$ ipython --no-banner

In [1]: import numpy as np

In [2]: from numpy import linalg as LA

In [3]: np.set_printoptions(suppress=True, linewidth=160)

In [4]: def tidy(a):
   ...:     return np.round(a, 2) + 0
   ...: 

In [5]: J = np.load("out15.npy")

In [6]: print(J)
[[ 17.51 -14.5    6.84  21.5   -8.76   5.09  10.52  -5.58  -8.6    0.    17.84   8.76]
 [ 16.57 -13.92   6.41  20.56  -8.29   4.76   9.97  -5.41  -8.09   0.    17.03   8.29]
 [ 15.38 -13.19   5.86  19.35  -7.69   4.33   9.27  -5.19  -7.43   0.    15.99   7.69]
 [ 14.53 -12.67   5.47  18.49  -7.27   4.03   8.78  -5.04  -6.98   0.    15.25   7.27]
 [ 13.63 -12.1    5.05  17.57  -6.81   3.71   8.26  -4.87  -6.49   0.    14.47   6.81]
 [ 13.35 -11.93   4.93  17.29  -6.68   3.61   8.1   -4.81  -6.35   0.    14.22   6.68]
 [ 11.73 -10.9    4.19  15.62  -5.86   3.05   7.18  -4.49  -5.5    0.    12.81   5.86]
 [ 11.3  -10.63   3.99  15.19  -5.65   2.9    6.94  -4.41  -5.28   0.    12.44   5.65]
 [  8.95  -9.09   2.94  12.74  -4.48   2.11   5.63  -3.91  -4.09   0.    10.37   4.48]
 [  8.19  -8.58   2.6   11.94  -4.09   1.86   5.22  -3.74  -3.72   0.     9.7    4.09]
 [  5.86  -6.98   1.58   9.43  -2.93   1.11   3.97  -3.17  -2.62   0.     7.61   2.93]
 [  3.9   -5.54   0.75   7.25  -1.95   0.52   2.96  -2.63  -1.76   0.     5.82   1.95]
 [  3.05  -4.88   0.41   6.27  -1.53   0.28   2.53  -2.37  -1.41   0.     5.03   1.53]
 [  2.05  -4.04   0.02   5.06  -1.02   0.01   2.02  -2.02  -1.02   0.     4.05   1.02]
 [  1.3   -3.36  -0.25   4.1   -0.65  -0.17   1.65  -1.72  -0.75   0.     3.28   0.65]
 [  1.25  -3.31  -0.27   4.03  -0.63  -0.18   1.62  -1.7   -0.73   0.     3.23   0.63]
 [  0.54  -2.57  -0.5    3.02  -0.27  -0.32   1.26  -1.35  -0.49   0.     2.43   0.27]
 [  0.13  -2.05  -0.6    2.34  -0.07  -0.37   1.03  -1.1   -0.37   0.     1.9    0.07]
 [ -0.1   -1.69  -0.63   1.89   0.05  -0.38   0.88  -0.92  -0.3    0.     1.55  -0.05]
 [ -0.19  -1.51  -0.63   1.66   0.1   -0.38   0.8   -0.82  -0.27   0.     1.37  -0.1 ]
 [ -0.34  -1.11  -0.59   1.18   0.17  -0.35   0.64  -0.61  -0.22   0.     1.    -0.17]
 [ -0.31  -0.46  -0.36   0.47   0.15  -0.2    0.34  -0.25  -0.14   0.     0.43  -0.15]
 [  0.12   0.11   0.12  -0.11  -0.06   0.06  -0.12   0.05   0.07   0.    -0.12   0.06]
 [  0.36   0.3    0.34  -0.3   -0.18   0.16  -0.38   0.13   0.22   0.    -0.33   0.18]
 [  0.89   0.64   0.81  -0.69  -0.45   0.31  -1.08   0.23   0.72   0.    -0.82   0.45]
 [  1.73   1.3    1.59  -1.68  -0.87   0.35  -3.24   0.2    2.52   0.    -2.2    0.87]
 [  1.94   1.64   1.84  -2.3   -0.97   0.21  -4.57   0.11   3.7    0.    -3.06   0.97]
 [  1.96   2.32   2.08  -3.66  -0.98  -0.23  -7.29  -0.11   6.19   0.    -4.87   0.98]
 [  1.49   3.25   2.08  -5.6   -0.75  -1.02 -10.91  -0.44   9.58   0.    -7.37   0.75]
 [  0.74   4.13   1.87  -7.52  -0.37  -1.88 -14.28  -0.75  12.78   0.    -9.77   0.37]
 [ -2.02   6.53   0.83 -12.78   1.01  -4.4  -22.95  -1.55  21.1    0.   -16.17  -1.01]
 [ -2.6    6.97   0.59 -13.74   1.3   -4.88 -24.48  -1.69  22.59   0.   -17.32  -1.3 ]
 [ -3.62   7.72   0.16 -15.39   1.81  -5.7  -27.06  -1.92  25.09   0.   -19.28  -1.81]]

In [7]: x = np.array([2, -1, 1, 2, 2, 2, 2, 1, -1, 0, 1, 0])

In [8]: print(LA.norm(J @ x) <= LA.norm(J, 2) * LA.norm(x) + 1e-9)
True

In [9]: print(np.sign((J @ x).round(6)))
[ 1.  1.  1.  1.  1.  1.  1.  1.  1.  1.  1.  1.  1.  1.  1.  1.  1.  1.  1.  1.  1.  1. -1. -1. -1. -1. -1. -1. -1. -1. -1. -1. -1.]

In [10]: Uu, sigma, VT = LA.svd(J)

In [11]: print(tidy(sigma))
[124.45  48.73  10.58   0.02   0.02   0.02   0.01   0.01   0.01   0.01   0.     0.  ]

In [12]: A2 = Uu[:, :10] @ np.diag(sigma[:10]) @ VT[:10]

In [13]: print(LA.matrix_rank(J, rtol=0.05))
3

In [14]: print(tidy(np.trace(LA.pinv(J) @ J)))
10.0

In [15]: print(np.allclose(J[:-1].T @ LA.lstsq(J[:-1].T, J[-1])[0], J[-1]))
True

In [16]: data = np.array([[1, 1, 1, 1, -1, -1, -1, -1],
    ...:     [1, -1, -1, 1, -1, 1, 1, -1],
    ...:     [1, -1, -1, 1, 1, -1, -1, 1],
    ...:     [1, -1, 1, -1, 1, -1, 1, -1],
    ...:     [1, -1, 1, -1, -1, 1, -1, 1],
    ...:     [1, 1, 1, 1, 1, 1, 1, 1]])

In [17]: u = np.array([1, 2])

In [18]: print(np.cross(data[0, :3], data[3, :3]))
[ 2  0 -2]

In [19]: print(np.polyval(u, data[0]))
[3 3 3 3 1 1 1 1]

In [20]: x = np.array([1, 5, 4, 1, 3, 3, 0, 2])

In [21]: print(LA.norm(data @ x) <= LA.norm(data, 2) * LA.norm(x) + 1e-9)
True

In [22]: print(data @ np.ones(8))
[0. 0. 0. 0. 0. 8.]

In [23]: print(data * x)
[[ 1  5  4  1 -3 -3  0 -2]
 [ 1 -5 -4  1 -3  3  0 -2]
 [ 1 -5 -4  1  3 -3  0  2]
 [ 1 -5  4 -1  3 -3  0 -2]
 [ 1 -5  4 -1 -3  3  0  2]
 [ 1  5  4  1  3  3  0  2]]

In [24]: print(data @ x)
[ 3 -9 -5 -3  1 19]

In [25]: x @ data
---------------------------------------------------------------------------
ValueError                                Traceback (most recent call last)
Cell In[25], line 1
----> 1 x @ data

ValueError: matmul: Input operand 1 has a mismatch in its core dimension 0, with gufunc signature (n?,k),(k,m?)->(n?,m?) (size 6 is different from 8)

In [26]: t3 = np.stack([data, 3 * data, data[::-1]])

In [27]: print(LA.matrix_rank(t3.reshape(3, -1)))
2

In [28]: print(t3.sum(axis=0))
[[ 5  5  5  5 -3 -3 -3 -3]
 [ 5 -5 -3  3 -5  5  3 -3]
 [ 5 -5 -3  3  5 -5 -3  3]
 [ 5 -5  3 -3  5 -5  3 -3]
 [ 5 -5  3 -3 -5  5 -3  3]
 [ 5  5  5  5  3  3  3  3]]

In [29]: print((t3 @ data.T).shape)
(3, 6, 6)

In [30]: print(tidy(LA.norm(t3, axis=(1, 2))))
[ 6.93 20.78  6.93]

In [31]: print(LA.matrix_rank(t3))
[6 6 6]

In [32]: A2 = np.array([[-2, 4],
    ...:     [0, 2],
    ...:     [-5, 3],
    ...:     [-2, -2],
    ...:     [2, -2],
    ...:     [-4, 0],
    ...:     [-1, 5],
    ...:     [1, 3]])

In [33]: print(LA.matrix_rank(np.vstack([data, A2.T])))
8

In [34]: print(np.einsum("ik,kj->ji", data, A2))
[[ -7  -7   9  -1  -9 -11]
 [  1   1  -7   7   7  13]]

In [35]: W0 = np.loadtxt("mat.csv", delimiter=",")

In [36]: print(W0)
[[ 1. -1.  0.  0.  0.  0.  0.  0.  0.  0.  0.]
 [-1.  0. -1.  0.  0.  0.  0.  0.  0.  0.  0.]
 [ 0. -1.  8. -1.  0.  0.  0.  0.  0.  0.  0.]
 [ 0.  0. -1.  5. -1.  0.  0.  0.  0.  0.  0.]
 [ 0.  0.  0. -1.  7. -1.  0.  0.  0.  0.  0.]
 [ 0.  0.  0.  0. -1.  3. -1.  0.  0.  0.  0.]
 [ 0.  0.  0.  0.  0. -1.  0. -1.  0.  0.  0.]
 [ 0.  0.  0.  0.  0.  0. -1.  6. -1.  0.  0.]
 [ 0.  0.  0.  0.  0.  0.  0. -1.  9. -1.  0.]
 [ 0.  0.  0.  0.  0.  0.  0.  0. -1.  8. -1.]
 [ 0.  0.  0.  0.  0.  0.  0.  0.  0. -1.  5.]]

In [37]: A2 = W0 / LA.norm(W0, axis=1, keepdims=True)

In [38]: gram = A2 @ A2.T

In [39]: print((gram - 2 * np.eye(11)).round(6).argmax(axis=1))
[2 3 0 1 6 3 4 5 6 7 8]

In [40]: print(tidy(gram[7]))
[ 0.    0.    0.    0.    0.    0.05 -0.69  1.   -0.27  0.02  0.  ]

In [41]: print(tidy(gram))
[[ 1.   -0.5   0.09  0.    0.    0.    0.    0.    0.    0.    0.  ]
 [-0.5   1.   -0.7   0.14  0.    0.    0.    0.    0.    0.    0.  ]
 [ 0.09 -0.7   1.   -0.31  0.02  0.    0.    0.    0.    0.    0.  ]
 [ 0.    0.14 -0.31  1.   -0.32  0.06  0.    0.    0.    0.    0.  ]
 [ 0.    0.    0.02 -0.32  1.   -0.42  0.1   0.    0.    0.    0.  ]
 [ 0.    0.    0.    0.06 -0.42  1.   -0.64  0.05  0.    0.    0.  ]
 [ 0.    0.    0.    0.    0.1  -0.64  1.   -0.69  0.08  0.    0.  ]
 [ 0.    0.    0.    0.    0.    0.05 -0.69  1.   -0.27  0.02  0.  ]
 [ 0.    0.    0.    0.    0.    0.    0.08 -0.27  1.   -0.23  0.02]
 [ 0.    0.    0.    0.    0.    0.    0.    0.02 -0.23  1.   -0.31]
 [ 0.    0.    0.    0.    0.    0.    0.    0.    0.02 -0.31  1.  ]]
